% python3 -q
>>> import numpy as np
>>> np.set_printoptions(precision=2, suppress=True, linewidth=160)
>>> arr = np.loadtxt("x.csv", delimiter=",")
>>> arr
array([[ 0., -2.],
       [ 0., -1.],
       [-1.,  2.],
       [ 2.,  0.],
       [-1., -2.],
       [ 0., -1.]])
>>> # row 5 repeats row 1
>>> x0 = np.array([0, 1])
>>> y = arr @ x0
>>> np.linalg.lstsq(arr, y)[0]
array([0., 1.])
>>> rng = np.random.default_rng(656)
>>> y = y + 0.1 * rng.normal(size=6)
>>> y
array([-1.99, -1.1 ,  1.98, -0.09, -2.04, -1.1 ])
>>> b, *_ = np.linalg.lstsq(arr, y)
>>> round(float(np.linalg.norm(y - arr @ b)), 2)
0.15
>>> lab = rng.permutation(2)
>>> M2 = arr[:, lab] * rng.choice([-1, 1], 2)
>>> M2
array([[ 0., -2.],
       [ 0., -1.],
       [-1.,  2.],
       [ 2.,  0.],
       [-1., -2.],
       [ 0., -1.]])
>>> Uu, _, VT = np.linalg.svd(arr.T @ M2)
>>> np.round(np.linalg.lstsq(arr, M2)[0], 2) + 0
array([[1., 0.],
       [0., 1.]])
>>> O, V = np.linalg.qr(arr[:, :1])[0], np.linalg.qr(arr[:, 1:])[0]
>>> sigma = np.linalg.svd(O.T @ V, compute_uv=False)
>>> round(float(np.linalg.norm(O @ O.T - V @ V.T, 2)), 2)
1.0
>>> (sigma > 0.9).sum()
np.int64(0)
>>> M2 = np.array([[0]])
>>> basis = np.array([[0, 2, 1], [-1, 2, 0], [-3, -2, -3]])
>>> M = np.block([[M2, np.array([[-2, 0, -1]])], [np.zeros((3, 1)), basis]])
>>> M
array([[ 0., -2.,  0., -1.],
       [ 0.,  0.,  2.,  1.],
       [ 0., -1.,  2.,  0.],
       [ 0., -3., -2., -3.]])
>>> np.abs(np.diag(np.linalg.qr(M)[1])) > 1e-9
array([False,  True,  True,  True])
>>> np.round(M @ np.linalg.pinv(M) @ M, 2) + 0
array([[ 0., -2.,  0., -1.],
       [ 0.,  0.,  2.,  1.],
       [ 0., -1.,  2.,  0.],
       [ 0., -3., -2., -3.]])
>>> round(float(np.trace(np.linalg.pinv(M) @ M)), 2)
3.0
>>> np.unique(M.round(6), axis=0).shape
(4, 4)
>>> np.linalg.lstsq(M[:-1].T, M[-1])[2]
np.int32(3)
>>> t = np.radians(90)
>>> Rm = np.eye(4)
>>> Rm[2, 2] = Rm[3, 3] = np.cos(t)
>>> Rm[2, 3], Rm[3, 2] = -np.sin(t), np.sin(t)
>>> Rm.round(2) + 0
array([[ 1.,  0.,  0.,  0.],
       [ 0.,  1.,  0.,  0.],
       [ 0.,  0.,  0., -1.],
       [ 0.,  0.,  1.,  0.]])
>>> M2 = M @ Rm.T
>>> np.allclose(M @ M.T, M2 @ M2.T)
True
>>> np.allclose(np.linalg.norm(M, axis=1), np.linalg.norm(M2, axis=1))
True
>>> np.abs(M2 - M).max(axis=0)
array([0., 0., 5., 2.])
>>> feats = np.loadtxt("m.csv", delimiter=",")
>>> feats
array([[ 1.24,  0.15,  2.44, -0.51, -1.09],
       [ 0.31,  2.35,  0.45,  1.51,  0.96],
       [ 0.62, -1.7 ,  0.32,  2.37,  0.1 ],
       [ 1.87,  0.57, -1.64,  0.21, -1.57],
       [-1.87,  0.49,  0.17,  0.91, -2.1 ]])
>>> x0 = np.array([5, 4, 1, 2, 1])
>>> y = feats @ x0
>>> b, lr = np.zeros(5), 1 / np.linalg.norm(feats, 2) ** 2
>>> for i in range(8):
...     b -= lr * feats.T @ (feats @ b - y)
...     if i % 2 == 0: print(i, round(np.linalg.norm(feats @ b - y), 2))
... 
0 0.0
2 0.0
4 0.0
6 0.0
>>> b
array([5., 4., 1., 2., 1.])
>>> x0 = np.array([1, 2, 2, 2, 0])
>>> h = np.maximum(feats @ x0, 0)
>>> np.maximum(feats @ (3 * x0), 0)
array([16.21, 26.74,  7.76,  0.44,  3.83])
>>> lab = rng.permutation(5)
>>> M2 = feats[:, lab] * rng.choice([-1, 1], 5)
>>> M2
array([[-1.09,  0.15, -1.24, -2.44,  0.51],
       [ 0.96,  2.35, -0.31, -0.45, -1.51],
       [ 0.1 , -1.7 , -0.62, -0.32, -2.37],
       [-1.57,  0.57, -1.87,  1.64, -0.21],
       [-2.1 ,  0.49,  1.87, -0.17, -0.91]])
>>> Uu, _, VT = np.linalg.svd(feats.T @ M2)
>>> np.round(np.linalg.lstsq(feats, M2)[0], 2) + 0
array([[ 0.,  0., -1.,  0.,  0.],
       [ 0.,  1.,  0.,  0.,  0.],
       [ 0.,  0.,  0., -1.,  0.],
       [ 0.,  0.,  0.,  0., -1.],
       [ 1.,  0.,  0.,  0.,  0.]])
>>> np.round(M2.T @ M2, 2) + 0
array([[9., 0., 0., 0., 0.],
       [0., 9., 0., 0., 0.],
       [0., 0., 9., 0., 0.],
       [0., 0., 0., 9., 0.],
       [0., 0., 0., 0., 9.]])
>>> round(M2[:, 3] @ M2[:, 2], 2)
np.float64(-0.0)
>>> M2 = np.array([[1], [1], [-1], [-1], [-1], [0], [-1], [0]])
>>> basis = np.array([[3, 2, -2, 0, -2, -2]])
>>> F = M2 @ basis
>>> F
array([[ 3,  2, -2,  0, -2, -2],
       [ 3,  2, -2,  0, -2, -2],
       [-3, -2,  2,  0,  2,  2],
       [-3, -2,  2,  0,  2,  2],
       [-3, -2,  2,  0,  2,  2],
       [ 0,  0,  0,  0,  0,  0],
       [-3, -2,  2,  0,  2,  2],
       [ 0,  0,  0,  0,  0,  0]])
>>> def softmax(z):
...     e = np.exp(z - z.max(axis=-1, keepdims=True))
...     return e / e.sum(axis=-1, keepdims=True)
... 
>>> softmax(F).sum(axis=1)
array([1., 1., 1., 1., 1., 1., 1., 1.])
>>> np.round(softmax(F[1]), 2) + 0
array([0.7 , 0.26, 0.  , 0.03, 0.  , 0.  ])
>>> np.round(softmax(10 * F[1]), 2) + 0
array([1., 0., 0., 0., 0., 0.])
>>> att = F @ F.T / np.sqrt(6)
>>> softmax(att)[1] @ F
array([ 3.,  2., -2.,  0., -2., -2.])
>>> np.round(softmax(att), 2) + 0
array([[0.5 , 0.5 , 0.  , 0.  , 0.  , 0.  , 0.  , 0.  ],
       [0.5 , 0.5 , 0.  , 0.  , 0.  , 0.  , 0.  , 0.  ],
       [0.  , 0.  , 0.25, 0.25, 0.25, 0.  , 0.25, 0.  ],
       [0.  , 0.  , 0.25, 0.25, 0.25, 0.  , 0.25, 0.  ],
       [0.  , 0.  , 0.25, 0.25, 0.25, 0.  , 0.25, 0.  ],
       [0.12, 0.12, 0.12, 0.12, 0.12, 0.12, 0.12, 0.12],
       [0.  , 0.  , 0.25, 0.25, 0.25, 0.  , 0.25, 0.  ],
       [0.12, 0.12, 0.12, 0.12, 0.12, 0.12, 0.12, 0.12]])
>>> np.linalg.lstsq(F[:-1].T, F[-1])[2]
np.int32(1)
>>> np.allclose(F[:-1].T @ np.linalg.lstsq(F[:-1].T, F[-1])[0], F[-1])
True
>>> np.unique(F.round(6), axis=0).shape
(3, 6)
>>> F @ np.linalg.pinv(F) @ F
array([[ 3.,  2., -2.,  0., -2., -2.],
       [ 3.,  2., -2.,  0., -2., -2.],
       [-3., -2.,  2.,  0.,  2.,  2.],
       [-3., -2.,  2.,  0.,  2.,  2.],
       [-3., -2.,  2.,  0.,  2.,  2.],
       [ 0.,  0.,  0.,  0.,  0.,  0.],
       [-3., -2.,  2.,  0.,  2.,  2.],
       [ 0.,  0.,  0.,  0.,  0.,  0.]])
>>> np.abs(np.diag(np.linalg.qr(F)[1])) > 1e-9
array([ True, False, False, False, False, False])
>>> round(float(np.trace(np.linalg.pinv(F) @ F)), 2)
1.0
>>> [round(float(x), 2) for x in np.linalg.svd(F, compute_uv=False)[:3]]
[12.25, 0.0, 0.0]
>>> t = np.radians(180)
>>> Rm = np.eye(6)
>>> Rm[5, 5] = Rm[1, 1] = np.cos(t)
>>> Rm[5, 1], Rm[1, 5] = -np.sin(t), np.sin(t)
>>> Rm.round(2) + 0
array([[ 1.,  0.,  0.,  0.,  0.,  0.],
       [ 0., -1.,  0.,  0.,  0.,  0.],
       [ 0.,  0.,  1.,  0.,  0.,  0.],
       [ 0.,  0.,  0.,  1.,  0.,  0.],
       [ 0.,  0.,  0.,  0.,  1.,  0.],
       [ 0.,  0.,  0.,  0.,  0., -1.]])
>>> M2 = F @ Rm.T
>>> np.round(np.linalg.svd(F, compute_uv=False), 2) + 0, np.round(np.linalg.svd(M2, compute_uv=False), 2) + 0
(array([12.25,  0.  ,  0.  ,  0.  ,  0.  ,  0.  ]), array([12.25,  0.  ,  0.  ,  0.  ,  0.  ,  0.  ]))
>>> np.allclose(np.linalg.norm(F, axis=1), np.linalg.norm(M2, axis=1))
True
>>> M2
array([[ 3., -2., -2.,  0., -2.,  2.],
       [ 3., -2., -2.,  0., -2.,  2.],
       [-3.,  2.,  2.,  0.,  2., -2.],
       [-3.,  2.,  2.,  0.,  2., -2.],
       [-3.,  2.,  2.,  0.,  2., -2.],
       [ 0.,  0.,  0.,  0.,  0.,  0.],
       [-3.,  2.,  2.,  0.,  2., -2.],
       [ 0.,  0.,  0.,  0.,  0.,  0.]])
>>> x0 = np.array([-2, 3, 2, 1, 2, -2])
>>> M2 @ (2 * x0)
array([-48., -48.,  48.,  48.,  48.,   0.,  48.,   0.])
>>> np.linalg.norm(M2 @ x0) <= np.linalg.norm(M2, 2) * np.linalg.norm(x0) + 1e-9
np.True_
>>> M2 @ np.eye(6)[2]
array([-2., -2.,  2.,  2.,  2.,  0.,  2.,  0.])
>>> np.sign((M2 @ x0).round(6))
array([-1., -1.,  1.,  1.,  1.,  0.,  1.,  0.])
>>> (M2 @ x0).argmax()
np.int64(2)
>>> m1 = np.load("case6.npy")
>>> m1
array([[ 1.  ,  0.  ,  0.  ,  0.  ,  0.  ,  0.  ,  0.  ,  0.  ],
       [ 0.  ,  0.67,  0.  ,  0.  ,  0.  ,  0.74,  0.  ,  0.  ],
       [ 0.  ,  0.  ,  1.  ,  0.  ,  0.  ,  0.  ,  0.  ,  0.  ],
       [ 0.  ,  0.  ,  0.  ,  1.  ,  0.  ,  0.  ,  0.  ,  0.  ],
       [ 0.  ,  0.  ,  0.  ,  0.  ,  1.  ,  0.  ,  0.  ,  0.  ],
       [ 0.  , -0.74,  0.  ,  0.  ,  0.  ,  0.67,  0.  ,  0.  ],
       [ 0.  ,  0.  ,  0.  ,  0.  ,  0.  ,  0.  ,  1.  ,  0.  ],
       [ 0.  ,  0.  ,  0.  ,  0.  ,  0.  ,  0.  ,  0.  ,  1.  ]])
>>> np.allclose(m1, m1.T)
False
>>> np.allclose(m1 @ m1.T, m1.T @ m1)
True
>>> np.round(np.trace(m1), 2)
np.float64(7.34)
>>> np.sort(np.abs(np.linalg.eigvals(m1)))
array([1., 1., 1., 1., 1., 1., 1., 1.])
>>> (m1 + m1.T) / 2
array([[1.  , 0.  , 0.  , 0.  , 0.  , 0.  , 0.  , 0.  ],
       [0.  , 0.67, 0.  , 0.  , 0.  , 0.  , 0.  , 0.  ],
       [0.  , 0.  , 1.  , 0.  , 0.  , 0.  , 0.  , 0.  ],
       [0.  , 0.  , 0.  , 1.  , 0.  , 0.  , 0.  , 0.  ],
       [0.  , 0.  , 0.  , 0.  , 1.  , 0.  , 0.  , 0.  ],
       [0.  , 0.  , 0.  , 0.  , 0.  , 0.67, 0.  , 0.  ],
       [0.  , 0.  , 0.  , 0.  , 0.  , 0.  , 1.  , 0.  ],
       [0.  , 0.  , 0.  , 0.  , 0.  , 0.  , 0.  , 1.  ]])
